$ python3 -q
>>> import numpy as np
>>> from numpy import linalg as LA
>>> np.set_printoptions(precision=2, suppress=True, linewidth=140)
>>> feats = np.loadtxt("mat.csv", delimiter=",")
>>> feats
array([[ 14.6 ,  -8.39, -10.8 ],
       [  8.17, -11.24,  14.39],
       [  5.78,  13.28,  13.79],
       [ 10.9 ,  -0.59,  16.76],
       [ 10.51,  -0.59, -17.01],
       [-19.26,  -1.82,   5.08],
       [-19.16,  -1.49,  -5.55],
       [  3.08, -17.96,  -8.24],
       [  5.34,  13.39, -13.87],
       [-18.41,   5.66,  -5.38],
       [ -4.95, -13.52,  13.89],
       [ -3.44, -13.21, -14.62],
       [-12.13,   5.84,  14.79],
       [ 15.64, -10.15,   7.25],
       [ -0.06,   7.15,  18.68],
       [-18.71,   6.83,   1.87],
       [ 19.17,  -0.9 ,   5.63],
       [ -1.64,  -9.99, -17.25],
       [ -3.12,   9.35,  17.4 ],
       [ 15.03,   8.19,  10.35],
       [ 12.19,  -8.86, -13.15],
       [ 12.25, -15.68,  -2.02],
       [  4.21,  -7.14, -18.2 ]])
>>> vec = np.array([3, 0, -1])
>>> target = feats @ vec
>>> coef, lr = np.zeros(3), 1 / LA.norm(feats, 2) ** 2
>>> for i in range(6):
...     coef -= lr * feats.T @ (feats @ coef - target)
...     if i % 1 == 0: print(i, round(LA.norm(feats @ coef - target), 2))
... 
0 40.73
1 20.94
2 12.96
3 8.24
4 5.25
5 3.35
>>> coef
array([ 2.97, -0.08, -0.97])
>>> vec = np.array([1, 5, -4])
>>> target = feats @ vec
>>> np.round(LA.pinv(feats) @ feats, 2) + 0
array([[1., 0., 0.],
       [0., 1., 0.],
       [0., 0., 1.]])
>>> LA.solve(feats.T @ feats, feats.T @ target)
array([ 1.,  5., -4.])
>>> rng = np.random.default_rng(16973)
>>> target = target + 0.1 * rng.normal(size=23)
>>> target
array([  15.76, -105.55,   16.84,  -59.02,   75.55,  -48.61,   -4.38,  -53.78,  128.05,   31.3 , -127.92,  -11.04,  -41.95,  -64.08,
        -39.02,    7.97,   -7.74,   17.51,  -26.04,   14.48,   20.51,  -58.08,   41.42])
>>> coef, *_ = LA.lstsq(feats, target)
>>> round(LA.norm(target - feats @ coef), 2)
np.float64(0.5)
>>> coef
array([ 1.,  5., -4.])
>>> np.round(feats.T @ (target - feats @ coef), 2) + 0
array([0., 0., 0.])
>>> [round(float(LA.norm(LA.solve(feats.T @ feats + lam * np.eye(3), feats.T @ target))), 2) for lam in (0, 1, 10, 100)]
[6.48, 6.48, 6.44, 6.11]
>>> Ac = feats - feats.mean(axis=0)
>>> evecs = LA.svd(Ac)[2][:2]
>>> out = Ac - Ac @ evecs.T @ evecs
>>> np.round(np.cov(Ac @ evecs.T, rowvar=False), 2) + 0
array([[193.06,   0.  ],
       [  0.  , 149.86]])
>>> np.diag(evecs.T @ evecs)
array([0.93, 0.2 , 0.87])
>>> LA.norm(out, axis=1).round(6).argmax()
np.int64(8)
>>> out.std(axis=0)
array([2.08, 7.17, 2.9 ])
>>> Ac = feats - feats.mean(axis=0)
>>> Uu, sig, VT = LA.svd(Ac, full_matrices=False)
>>> (np.sign(Uu[:, 0]) == np.sign(Uu[0, 0])).astype(int)
array([1, 0, 0, 0, 1, 0, 0, 1, 1, 0, 0, 1, 0, 1, 0, 0, 1, 1, 0, 0, 1, 1, 1])
>>> LA.matrix_rank(Ac)
np.int64(3)
>>> np.abs(Uu[:, 0]).argmax()
np.int64(18)
>>> np.round(Ac.mean(axis=0), 2) + 0
array([0., 0., 0.])
>>> np.searchsorted(np.cumsum(sig ** 2) / (sig ** 2).sum(), 0.9) + 1
np.int64(3)
>>> sig
array([65.17, 57.42, 38.42])
>>> np.abs(VT[0]).argmax()
np.int64(2)
>>> lab = rng.permutation(3)
>>> out = feats[:, lab] * rng.choice([-1, 1], 3)
>>> out
array([[-14.6 ,   8.39,  10.8 ],
       [ -8.17,  11.24, -14.39],
       [ -5.78, -13.28, -13.79],
       [-10.9 ,   0.59, -16.76],
       [-10.51,   0.59,  17.01],
       [ 19.26,   1.82,  -5.08],
       [ 19.16,   1.49,   5.55],
       [ -3.08,  17.96,   8.24],
       [ -5.34, -13.39,  13.87],
       [ 18.41,  -5.66,   5.38],
       [  4.95,  13.52, -13.89],
       [  3.44,  13.21,  14.62],
       [ 12.13,  -5.84, -14.79],
       [-15.64,  10.15,  -7.25],
       [  0.06,  -7.15, -18.68],
       [ 18.71,  -6.83,  -1.87],
       [-19.17,   0.9 ,  -5.63],
       [  1.64,   9.99,  17.25],
       [  3.12,  -9.35, -17.4 ],
       [-15.03,  -8.19, -10.35],
       [-12.19,   8.86,  13.15],
       [-12.25,  15.68,   2.02],
       [ -4.21,   7.14,  18.2 ]])
>>> Uu, _, VT = LA.svd(feats.T @ out)
>>> lab
array([0, 1, 2])
>>> J = np.load("block13.npy")
>>> J
array([[-2, -1,  0,  3, -1],
       [-2,  3,  2,  0, -1],
       [-3, -1,  3,  0, -2]])
>>> vec = np.array([4, 4, 5, 0, 2])
>>> np.sign((J @ vec).round(6))
array([-1,  1, -1])
>>> np.einsum("ij,j->i", J, vec)
array([-14,  12,  -5])
>>> J * vec
array([[ -8,  -4,   0,   0,  -2],
       [ -8,  12,  10,   0,  -2],
       [-12,  -4,  15,   0,  -4]])
>>> J @ vec
array([-14,  12,  -5])
>>> J @ (2 * vec)
array([-28,  24, -10])
>>> u, v = J[1], J[2]
>>> u @ v
np.int64(11)
>>> pr = (u @ v) / (u @ u) * u
>>> (v - pr) @ u
np.float64(0.0)
>>> np.outer(u, v)
array([[ 6,  2, -6,  0,  4],
       [-9, -3,  9,  0, -6],
       [-6, -2,  6,  0, -4],
       [ 0,  0,  0,  0,  0],
       [ 3,  1, -3,  0,  2]])
>>> LA.matrix_rank(np.outer(u, v))
np.int64(1)
>>> v - pr
array([-1.78, -2.83,  1.78,  0.  , -1.39])
>>> out = J[0, 0] * J[1:] - np.outer(J[1:, 0], J[0])
>>> out
array([[ 0, -8, -4,  6,  0],
       [ 0, -1, -6,  9,  1]])
>>> J[:, 0] / J[0, 0]
array([1. , 1. , 1.5])
>>> LA.matrix_rank(out), LA.matrix_rank(J)
(np.int64(2), np.int64(3))
>>> def softmax(z):
...     e = np.exp(z - z.max(axis=-1, keepdims=True))
...     return e / e.sum(axis=-1, keepdims=True)
... 
>>> softmax(J).sum(axis=1)
array([1., 1., 1.])
>>> softmax(J[0])
array([0.01, 0.02, 0.05, 0.91, 0.02])
>>> scores = J @ J.T / np.sqrt(5)
>>> softmax(scores).round(6).argmax(axis=1)
array([0, 1, 2])
>>> np.round(softmax(scores + np.triu(np.full(scores.shape, -np.inf), 1)), 2) + 0
array([[1.  , 0.  , 0.  ],
       [0.  , 1.  , 0.  ],
       [0.  , 0.  , 0.99]])
>>> softmax(scores)[0] @ J
array([-2.06, -0.99,  0.2 ,  2.8 , -1.06])
>>> out = J / np.sqrt((J ** 2).mean(axis=1, keepdims=True))
>>> LA.norm(out, axis=1)
array([2.24, 2.24, 2.24])
>>> out[2]
array([-1.4 , -0.47,  1.4 ,  0.  , -0.93])
>>> LA.matrix_rank(J - J.mean(axis=1, keepdims=True))
np.int64(3)
>>> M = np.loadtxt("arr.csv", delimiter=",")
>>> M
array([[ 11.26,  16.43,  49.04],
       [  0.17,   6.34,  15.78],
       [-22.5 ,  22.51,   6.88],
       [-10.25,  -7.83, -11.58],
       [ -5.61, -28.09,  -2.29],
       [  2.47,   4.39, -25.73],
       [-34.94,  -6.39,   8.69],
       [ 10.64,  -6.62, -24.15],
       [ 11.41, -17.73,  30.98],
       [ 20.72,   5.21, -31.49],
       [ 10.27,  15.93,  16.08],
       [  2.74,  16.31,  27.46],
       [ 24.8 ,  -8.96, -11.82],
       [ 13.4 ,  -5.38,  29.07],
       [ -7.36,  -3.45, -14.03],
       [  5.43, -29.52,   6.47],
       [ -3.39, -26.65,  23.24],
       [-18.58,   3.92,   0.8 ],
       [  8.06,  12.19,   3.12],
       [ -8.34,   5.8 ,  -6.24],
       [ -7.96,  -1.62,  12.45],
       [  8.66,   1.77,   3.35],
       [-21.97, -17.68,  -0.31]])
>>> Ac = (M - M.mean(axis=0)) / M.std(axis=0)
>>> np.argwhere(np.abs(Ac) > 2)
array([[0, 2],
       [6, 0]])
>>> coef = LA.lstsq(np.delete(Ac, 0, axis=1), Ac[:, 0])[0]
>>> np.round(1 - np.var(Ac[:, 0] - np.delete(Ac, 0, axis=1) @ coef), 2)
np.float64(0.0)
>>> coef.round(2) + 0
array([0.05, 0.  ])
>>> G = np.cov(M, rowvar=False)
>>> G.shape
(3, 3)
>>> M.std(axis=0)
array([14.4 , 14.37, 19.36])
>>> round(np.corrcoef(M[:, 0], M[:, 2])[0, 1], 2)
np.float64(0.01)
>>> np.argwhere(np.triu(np.abs(np.corrcoef(M.T)) > 0.8, 1))
array([], shape=(0, 2), dtype=int64)
>>> K = np.load("layer10.npy")
>>> K
array([[4, 6, 7],
       [3, 5, 6],
       [3, 5, 6],
       [2, 4, 5]])
>>> # row 2 repeats row 1
>>> rk = LA.matrix_rank(K)
>>> rk
np.int64(2)
>>> null = LA.svd(K)[2][rk:].T
>>> [int(LA.matrix_rank(K[:i])) for i in range(1, len(K) + 1)]
[1, 2, 2, 2]
>>> np.round(K @ null, 2) + 0
array([[0.],
       [0.],
       [0.],
       [0.]])
>>> null.shape
(3, 1)
>>> [int(LA.matrix_rank(np.delete(K, i, axis=0))) for i in range(4)]
[2, 2, 2, 2]
>>> [int(LA.matrix_rank(K[:, :j + 1])) for j in range(3)]
[1, 2, 2]
